$ python3 -q
>>> import numpy as np
>>> import numpy.linalg as la
>>> np.set_printoptions(precision=2, suppress=True, linewidth=120, floatmode="fixed")
>>> rnd = lambda a: np.round(a, 2) + 0
>>> m1 = np.loadtxt("x.csv", delimiter=",")
>>> print(m1)
[[ 4.00 -2.00 -6.00  6.00  4.00  0.00  6.00  2.00  4.00  4.00 -4.00 -4.00]
 [-2.00  1.00  3.00 -3.00 -2.00  0.00 -3.00 -1.00 -2.00 -2.00  2.00  2.00]
 [-6.00  3.00  9.00 -9.00 -6.00  0.00 -9.00 -3.00 -6.00 -6.00  6.00  6.00]
 [ 6.00 -3.00 -9.00  9.00  6.00  0.00  9.00  3.00  6.00  6.00 -6.00 -6.00]
 [ 4.00 -2.00 -6.00  6.00  4.00  0.00  6.00  2.00  4.00  4.00 -4.00 -4.00]
 [ 0.00  0.00  0.00  0.00  0.00  0.00  0.00  0.00  0.00  0.00  0.00  0.00]
 [ 6.00 -3.00 -9.00  9.00  6.00  0.00  9.00  3.00  6.00  6.00 -6.00 -6.00]
 [ 2.00 -1.00 -3.00  3.00  2.00  0.00  3.00  1.00  2.00  2.00 -2.00 -2.00]
 [ 4.00 -2.00 -6.00  6.00  4.00  0.00  6.00  2.00  4.00  4.00 -4.00 -4.00]
 [ 4.00 -2.00 -6.00  6.00  4.00  0.00  6.00  2.00  4.00  4.00 -4.00 -4.00]
 [-4.00  2.00  6.00 -6.00 -4.00  0.00 -6.00 -2.00 -4.00 -4.00  4.00  4.00]
 [-4.00  2.00  6.00 -6.00 -4.00  0.00 -6.00 -2.00 -4.00 -4.00  4.00  4.00]]
>>> ev, evecs = la.eigh(m1)
>>> print(rnd(np.abs(evecs[:, -1])))
[0.27 0.14 0.41 0.41 0.27 0.00 0.41 0.14 0.27 0.27 0.27 0.27]
>>> print((ev > 1e-8).sum(), (ev < -1e-8).sum())
1 0
>>> print(rnd(la.eigvalsh(m1 @ m1)))
[   0.00    0.00    0.00    0.00    0.00    0.00    0.00    0.00    0.00    0.00    0.00 2809.00]
>>> print(rnd(la.eigvalsh(m1 + 5 * np.eye(12))))
[ 5.00  5.00  5.00  5.00  5.00  5.00  5.00  5.00  5.00  5.00  5.00 58.00]
>>> print(np.abs(evecs[:, -1]).round(6).argmax())
2
>>> print(rnd(evecs @ np.diag(ev) @ evecs.T))
[[ 4.00 -2.00 -6.00  6.00  4.00  0.00  6.00  2.00  4.00  4.00 -4.00 -4.00]
 [-2.00  1.00  3.00 -3.00 -2.00  0.00 -3.00 -1.00 -2.00 -2.00  2.00  2.00]
 [-6.00  3.00  9.00 -9.00 -6.00  0.00 -9.00 -3.00 -6.00 -6.00  6.00  6.00]
 [ 6.00 -3.00 -9.00  9.00  6.00  0.00  9.00  3.00  6.00  6.00 -6.00 -6.00]
 [ 4.00 -2.00 -6.00  6.00  4.00  0.00  6.00  2.00  4.00  4.00 -4.00 -4.00]
 [ 0.00  0.00  0.00  0.00  0.00  0.00  0.00  0.00  0.00  0.00  0.00  0.00]
 [ 6.00 -3.00 -9.00  9.00  6.00  0.00  9.00  3.00  6.00  6.00 -6.00 -6.00]
 [ 2.00 -1.00 -3.00  3.00  2.00  0.00  3.00  1.00  2.00  2.00 -2.00 -2.00]
 [ 4.00 -2.00 -6.00  6.00  4.00  0.00  6.00  2.00  4.00  4.00 -4.00 -4.00]
 [ 4.00 -2.00 -6.00  6.00  4.00  0.00  6.00  2.00  4.00  4.00 -4.00 -4.00]
 [-4.00  2.00  6.00 -6.00 -4.00  0.00 -6.00 -2.00 -4.00 -4.00  4.00  4.00]
 [-4.00  2.00  6.00 -6.00 -4.00  0.00 -6.00 -2.00 -4.00 -4.00  4.00  4.00]]
>>> data = np.load("data.npy")
>>> print(rnd(data))
[[ 0.20  0.33  0.07 -0.20 -0.07]
 [ 0.33  0.56  0.11 -0.33 -0.11]
 [ 0.07  0.11  0.02 -0.07 -0.02]
 [-0.20 -0.33 -0.07  0.20  0.07]
 [-0.07 -0.11 -0.02  0.07  0.02]]
>>> print(rnd(np.abs(la.eigvals(data)).max()))
1.0
>>> print(np.allclose(data @ data.T, data.T @ data))
True
>>> print(np.allclose(data, data.T))
True
>>> print(rnd(la.det(data)))
0.0
>>> print(rnd(la.matrix_power(data, 4)))
[[ 0.20  0.33  0.07 -0.20 -0.07]
 [ 0.33  0.56  0.11 -0.33 -0.11]
 [ 0.07  0.11  0.02 -0.07 -0.02]
 [-0.20 -0.33 -0.07  0.20  0.07]
 [-0.07 -0.11 -0.02  0.07  0.02]]
>>> print(rnd(np.sort(np.abs(la.eigvals(data)))))
[0.00 0.00 0.00 0.00 1.00]
>>> print(np.einsum("ii->", data))
1.0
>>> print(rnd(la.det(data[::-1])))
0.0
>>> print(rnd(la.eigvals(data)))
[0.00 1.00 0.00 0.00 0.00]
>>> print(la.matrix_rank(data, rtol=0.1))
1
>>> print(la.cond(data) > 100)
True
>>> print(rnd(la.norm(data, 2) / la.norm(data)))
1.0
>>> print([round(float(x), 2) for x in la.svd(data, compute_uv=False)[:3]])
[1.0, 0.0, 0.0]
>>> W0 = np.array([[-2, -2, -2, -5, 0, -4, -5, 5],
...     [-5, -3, -3, -5, 4, -5, -2, -1],
...     [4, -5, -1, 1, 0, 5, -2, 4],
...     [4, -2, -3, -5, 1, -2, 0, 5],
...     [2, -1, -1, -1, -3, 5, 1, 0],
...     [1, 5, 3, 2, -1, -5, 5, 2],
...     [2, 0, 0, 2, 2, -2, 2, -2],
...     [3, 1, 1, 0, -4, 1, -3, 6]])
>>> def softmax(z):
...     e = np.exp(z - z.max(axis=-1, keepdims=True))
...     return e / e.sum(axis=-1, keepdims=True)
... 
>>> print(rnd(softmax(W0[5])))
[0.01 0.44 0.06 0.02 0.00 0.00 0.44 0.02]
>>> S = W0 @ W0.T / np.sqrt(8)
>>> print(rnd(softmax(S)[5] @ W0))
[ 1.00  5.00  3.00  2.00 -1.00 -5.00  5.00  2.00]
>>> print(rnd(softmax(S + np.triu(np.full(S.shape, -np.inf), 1))))
[[1.00 0.00 0.00 0.00 0.00 0.00 0.00 0.00]
 [0.00 1.00 0.00 0.00 0.00 0.00 0.00 0.00]
 [0.00 0.00 1.00 0.00 0.00 0.00 0.00 0.00]
 [0.00 0.00 0.00 1.00 0.00 0.00 0.00 0.00]
 [0.00 0.00 0.11 0.00 0.89 0.00 0.00 0.00]
 [0.00 0.00 0.00 0.00 0.00 1.00 0.00 0.00]
 [0.00 0.00 0.00 0.00 0.00 0.20 0.80 0.00]
 [0.00 0.00 0.00 0.00 0.00 0.00 0.00 1.00]]
>>> print(rnd(softmax(S)))
[[1.00 0.00 0.00 0.00 0.00 0.00 0.00 0.00]
 [0.00 1.00 0.00 0.00 0.00 0.00 0.00 0.00]
 [0.00 0.00 1.00 0.00 0.00 0.00 0.00 0.00]
 [0.00 0.00 0.00 1.00 0.00 0.00 0.00 0.00]
 [0.00 0.00 0.11 0.00 0.89 0.00 0.00 0.00]
 [0.00 0.00 0.00 0.00 0.00 1.00 0.00 0.00]
 [0.00 0.00 0.00 0.00 0.00 0.20 0.80 0.00]
 [0.00 0.00 0.00 0.00 0.00 0.00 0.00 1.00]]
>>> T = np.stack([W0, 2 * W0, W0[::-1]])
>>> print(la.matrix_rank(T.reshape(3, -1)))
2
>>> print(rnd(la.norm(T, axis=(1, 2))))
[24.94 49.88 24.94]
>>> print(T.shape)
(3, 8, 8)
>>> print((T @ W0.T).shape)
(3, 8, 8)
>>> print(T.sum(axis=0))
[[ -3  -5  -5 -15  -4 -11 -18  21]
 [-13  -9  -9 -13  14 -17  -4  -5]
 [ 13 -10   0   5  -1  10  -1  14]
 [ 14  -7 -10 -16   0  -1   1  15]
 [ 10  -5  -6  -8  -8  13   3   5]
 [  7  10   8   7  -3 -10  13  10]
 [  1  -3  -3   1  10 -11   4  -7]
 [  7   1   1  -5 -12  -1 -14  23]]
>>> print(la.matrix_rank(T))
[7 7 7]
>>> J = np.load("arr.npy")
>>> print(J)
[[ 1  0  0  0  0  0  0  0  0  0  0]
 [-1  1  0  0  0  0  0  0  0  0  0]
 [-2  0  1  0  0  0  0  0  0  0  0]
 [ 1  2 -2  1  0  0  0  0  0  0  0]
 [ 3 -2  1 -1  1  0  0  0  0  0  0]
 [-3  1  0 -3 -2  1  0  0  0  0  0]
 [-2  3  1  1 -2 -3  1  0  0  0  0]
 [-1 -2  0  2 -3 -2  0  1  0  0  0]
 [-1  1 -1 -3 -3 -1 -2 -3  1  0  0]
 [-2  1 -1 -2  2  3 -1  1 -1  1  0]
 [ 0 -1 -3  0  2 -2  2 -3  1  1  1]]
>>> rng = np.random.default_rng(391322)
>>> z = rng.permutation(11)
>>> print(z)
[ 3  9 10  4  8  0  7  5  1  6  2]
>>> out = J[z][:, z]
>>> print(np.trace(out))
11
>>> print([round(float(x), 2) for x in la.svd(J, compute_uv=False)[:3]])
[7.96, 7.14, 6.24]
>>> print(rnd(la.norm(J, 2) / la.norm(J)))
0.55
>>> print(la.cond(J) > 100)
True
>>> out = J / la.norm(J, axis=1, keepdims=True)
>>> cov = out @ out.T
>>> print((cov - 2 * np.eye(11)).round(6).argmax(axis=1))
[4 6 1 0 0 8 1 6 5 5 3]
>>> print(rnd(np.degrees(np.arccos(np.clip(cov[6, 3], -1, 1)))))
79.85
>>> print(rnd(cov[6]))
[-0.37  0.66  0.42  0.18 -0.65  0.27  1.00  0.39  0.25 -0.36 -0.06]
>>> print(rnd(la.norm(out, axis=1)))
[1.00 1.00 1.00 1.00 1.00 1.00 1.00 1.00 1.00 1.00 1.00]
>>> print(np.argwhere(np.triu(np.abs(cov) > 0.95, 1)))
[]
